>>> import numpy as np
>>> np.set_printoptions(precision=3, suppress=True, linewidth=200)
>>> mat = np.loadtxt("case4.csv", delimiter=",")
>>> print(mat)
[[ 5.  1.  4.  4.  2.  5.  2.]
 [ 1.  1.  1.  5.  3.  0.  1.]
 [ 4.  3.  5.  3.  3.  4.  2.]
 [ 1.  3.  2.  5.  5.  3.  5.]
 [ 3.  3.  1.  2.  2.  5.  0.]
 [ 4.  4.  1.  3.  1.  1.  0.]
 [ 0.  3.  1.  5.  0.  3.  2.]
 [ 4.  2.  1.  4.  1.  0.  5.]
 [ 2.  1.  5.  3.  1.  5.  0.]
 [ 9.  5.  8. 24. 14.  5.  6.]]
>>> # row 9 dominates
>>> P = mat @ np.linalg.solve(mat.T @ mat, mat.T)
>>> print(np.allclose(P @ P, P))
True
>>> ang = np.radians(180)
>>> Rm = np.eye(7)
>>> Rm[3, 3] = Rm[4, 4] = np.cos(ang)
>>> Rm[3, 4], Rm[4, 3] = -np.sin(ang), np.sin(ang)
>>> print(Rm.round(3) + 0)
[[ 1.  0.  0.  0.  0.  0.  0.]
 [ 0.  1.  0.  0.  0.  0.  0.]
 [ 0.  0.  1.  0.  0.  0.  0.]
 [ 0.  0.  0. -1.  0.  0.  0.]
 [ 0.  0.  0.  0. -1.  0.  0.]
 [ 0.  0.  0.  0.  0.  1.  0.]
 [ 0.  0.  0.  0.  0.  0.  1.]]
>>> out = mat @ Rm.T
>>> print(np.allclose(np.linalg.norm(mat, axis=1), np.linalg.norm(out, axis=1)))
True
>>> print(round(np.linalg.det(Rm), 3), np.trace(Rm))
1.0 3.0
>>> print(np.allclose(mat @ mat.T, out @ out.T))
True
>>> print(np.linalg.svd(mat, compute_uv=False), np.linalg.svd(out, compute_uv=False))
[37.351  9.87   5.923  4.905  4.466  3.547  2.406] [37.351  9.87   5.923  4.905  4.466  3.547  2.406]
>>> x = np.array([0, 3, 2, 1, 2, 2, 0])
>>> print(mat @ x)
[29. 16. 36. 34. 27. 21. 22. 14. 28. 93.]
>>> print((mat @ x).argmax())
9
>>> print(np.einsum("ij,j->i", mat, x))
[29. 16. 36. 34. 27. 21. 22. 14. 28. 93.]
>>> print((mat * x).sum(axis=1))
[29. 16. 36. 34. 27. 21. 22. 14. 28. 93.]
>>> print(mat @ np.ones(7))
[23. 12. 24. 24. 16. 14. 14. 17. 17. 71.]
>>> print(np.linalg.norm(mat @ x) <= np.linalg.norm(mat, 2) * np.linalg.norm(x) + 1e-9)
True
>>> x = np.array([0, 0, 1, 2, -3, -2, 0])
>>> target = mat @ x
>>> c, lr = np.zeros(7), 1 / np.linalg.norm(mat, 2) ** 2
>>> for i in range(30):
...     c -= lr * mat.T @ (mat @ c - target)
...     if i % 5 == 0: print(i, round(np.linalg.norm(mat @ c - target), 3))
... 
0 17.919
5 15.603
10 14.051
15 12.947
20 12.102
25 11.409
>>> print(c)
[ 0.003 -0.207 -0.197  0.798 -0.583 -1.006  0.021]
>>> print(np.round(np.linalg.cond(mat), 3))
15.524
>>> out = np.c_[mat[:, :1] @ np.array([[4]]), np.array([5, 1, -2, 4, 2, -3, 2, 3, 1, 2])]
>>> print(out)
[[20.  5.]
 [ 4.  1.]
 [16. -2.]
 [ 4.  4.]
 [12.  2.]
 [16. -3.]
 [ 0.  2.]
 [16.  3.]
 [ 8.  1.]
 [36.  2.]]
>>> print(np.linalg.matrix_rank(out))
2
>>> print(np.linalg.norm(np.linalg.qr(mat)[0].T @ out, axis=0) ** 2 / ((out ** 2).sum(axis=0) + 1e-12))
[1.    0.944]
>>> data = np.loadtxt("arr.csv", delimiter=",")
>>> print(data)
[[0. 0. 0. 0. 0. 0. 0. 2. 1. 1. 1.]
 [0. 0. 0. 0. 0. 1. 2. 2. 0. 2. 2.]
 [0. 0. 0. 0. 0. 2. 1. 1. 1. 1. 0.]
 [0. 0. 0. 0. 0. 1. 1. 1. 1. 1. 0.]
 [0. 0. 0. 0. 0. 0. 2. 2. 1. 2. 1.]
 [0. 1. 2. 1. 0. 0. 0. 0. 0. 0. 0.]
 [0. 2. 1. 1. 2. 0. 0. 0. 0. 0. 0.]
 [2. 2. 1. 1. 2. 0. 0. 0. 0. 0. 0.]
 [1. 0. 1. 1. 1. 0. 0. 0. 0. 0. 0.]
 [1. 2. 1. 1. 2. 0. 0. 0. 0. 0. 0.]
 [1. 2. 0. 0. 1. 0. 0. 0. 0. 0. 0.]]
>>> print(round(float(np.trace(np.linalg.pinv(data) @ data)), 3))
8.0
>>> print(np.abs(np.diag(np.linalg.qr(data)[1])) > 1e-9)
[ True  True  True  True False  True  True  True  True False False]
>>> print(np.allclose(data[:-1].T @ np.linalg.lstsq(data[:-1].T, data[-1])[0], data[-1]))
True
>>> print(np.round(data @ np.linalg.pinv(data) @ data, 3) + 0)
[[0. 0. 0. 0. 0. 0. 0. 2. 1. 1. 1.]
 [0. 0. 0. 0. 0. 1. 2. 2. 0. 2. 2.]
 [0. 0. 0. 0. 0. 2. 1. 1. 1. 1. 0.]
 [0. 0. 0. 0. 0. 1. 1. 1. 1. 1. 0.]
 [0. 0. 0. 0. 0. 0. 2. 2. 1. 2. 1.]
 [0. 1. 2. 1. 0. 0. 0. 0. 0. 0. 0.]
 [0. 2. 1. 1. 2. 0. 0. 0. 0. 0. 0.]
 [2. 2. 1. 1. 2. 0. 0. 0. 0. 0. 0.]
 [1. 0. 1. 1. 1. 0. 0. 0. 0. 0. 0.]
 [1. 2. 1. 1. 2. 0. 0. 0. 0. 0. 0.]
 [1. 2. 0. 0. 1. 0. 0. 0. 0. 0. 0.]]
>>> rng = np.random.default_rng(18617)
>>> out = mat + rng.integers(-2, 3, (10, 1)) @ rng.integers(-2, 3, (1, 7))
>>> print(out)
[[ 1.  3.  2.  6. -2.  5.  2.]
 [ 3.  0.  2.  4.  5.  0.  1.]
 [ 4.  3.  5.  3.  3.  4.  2.]
 [-3.  5.  0.  7.  1.  3.  5.]
 [ 5.  2.  2.  1.  4.  5.  0.]
 [ 8.  2.  3.  1.  5.  1.  0.]
 [ 2.  2.  2.  4.  2.  3.  2.]
 [ 4.  2.  1.  4.  1.  0.  5.]
 [ 4.  0.  6.  2.  3.  5.  0.]
 [ 7.  6.  7. 25. 12.  5.  6.]]
>>> print(np.linalg.matrix_rank(out - mat, tol=1e-8))
1
>>> print(out - mat)
[[-4.  2. -2.  2. -4.  0.  0.]
 [ 2. -1.  1. -1.  2.  0.  0.]
 [ 0.  0.  0.  0.  0.  0.  0.]
 [-4.  2. -2.  2. -4.  0.  0.]
 [ 2. -1.  1. -1.  2.  0.  0.]
 [ 4. -2.  2. -2.  4.  0.  0.]
 [ 2. -1.  1. -1.  2.  0.  0.]
 [ 0.  0.  0.  0.  0.  0.  0.]
 [ 2. -1.  1. -1.  2.  0.  0.]
 [-2.  1. -1.  1. -2.  0.  0.]]
>>> M = np.load("data.npy")
>>> print(M)
[[ -9.772  -2.836  10.634   2.271]
 [ 19.421  -9.317   9.812 -14.425]
 [ -2.392 -26.131  -6.261 -11.639]
 [ -2.845 -27.432  -8.075 -13.061]
 [-10.779  -5.04    9.529   1.21 ]
 [-10.737  -2.199  11.556   2.244]
 [ -0.333 -28.668  -7.722 -12.361]
 [-13.371  -0.976  11.005   2.393]
 [-12.841  -2.371   9.831   0.866]
 [ -3.779 -26.458  -5.391 -13.517]
 [-10.463   0.487  10.742   2.822]
 [ -9.67   -3.035  10.47    1.42 ]
 [ -9.224   0.359  10.761   3.632]
 [ 19.04   -8.685   8.477 -15.326]
 [ -2.182 -27.719  -7.199 -11.579]
 [ -3.544 -26.754  -7.778 -12.603]
 [ -3.61  -26.984  -5.815 -11.478]
 [ 19.865  -7.672  10.871 -14.171]
 [ -2.049 -27.334  -7.682 -12.69 ]
 [ -9.539  -1.856   8.899   2.198]
 [ 20.163  -7.844  10.266 -14.524]
 [ -3.614 -27.218  -7.854 -11.609]
 [ 19.285  -9.697  10.233 -17.275]
 [-10.554  -0.519  11.328   1.162]
 [-10.91   -3.489   8.336   1.154]
 [ -2.596 -25.757  -6.846 -12.685]
 [-12.065  -0.817  10.854   1.751]
 [-11.502  -3.247   9.48    3.02 ]
 [ -9.62   -0.587  10.846   1.708]
 [ 20.717 -10.079   8.997 -13.923]
 [ 18.983  -8.681   9.606 -13.403]
 [ 20.167  -8.836   9.23  -16.139]
 [ 20.374  -8.218   9.002 -15.355]
 [ 20.696  -8.816  11.03  -14.3  ]
 [ -4.569 -28.85   -6.601 -14.118]
 [ -3.065 -27.952  -6.012 -12.618]
 [-12.106  -0.48   11.214   1.117]
 [-11.664   1.39   10.817   1.934]
 [ 20.666  -7.496   9.849 -13.215]
 [-10.048  -3.318   9.401   0.787]
 [ 17.475  -8.777  11.005 -14.005]]
>>> Ac = (M - M.mean(axis=0)) / M.std(axis=0)
>>> print(Ac.std(axis=0))
[1. 1. 1. 1.]
>>> print(np.argwhere(np.abs(Ac) > 2))
[]
>>> c = np.linalg.lstsq(np.delete(Ac, 3, axis=1), Ac[:, 3])[0]
>>> print(round(float(1 - np.var(Ac[:, 3] - np.delete(Ac, 3, axis=1) @ c)), 3))
0.98
>>> print(c)
[-0.721  0.646 -0.058]
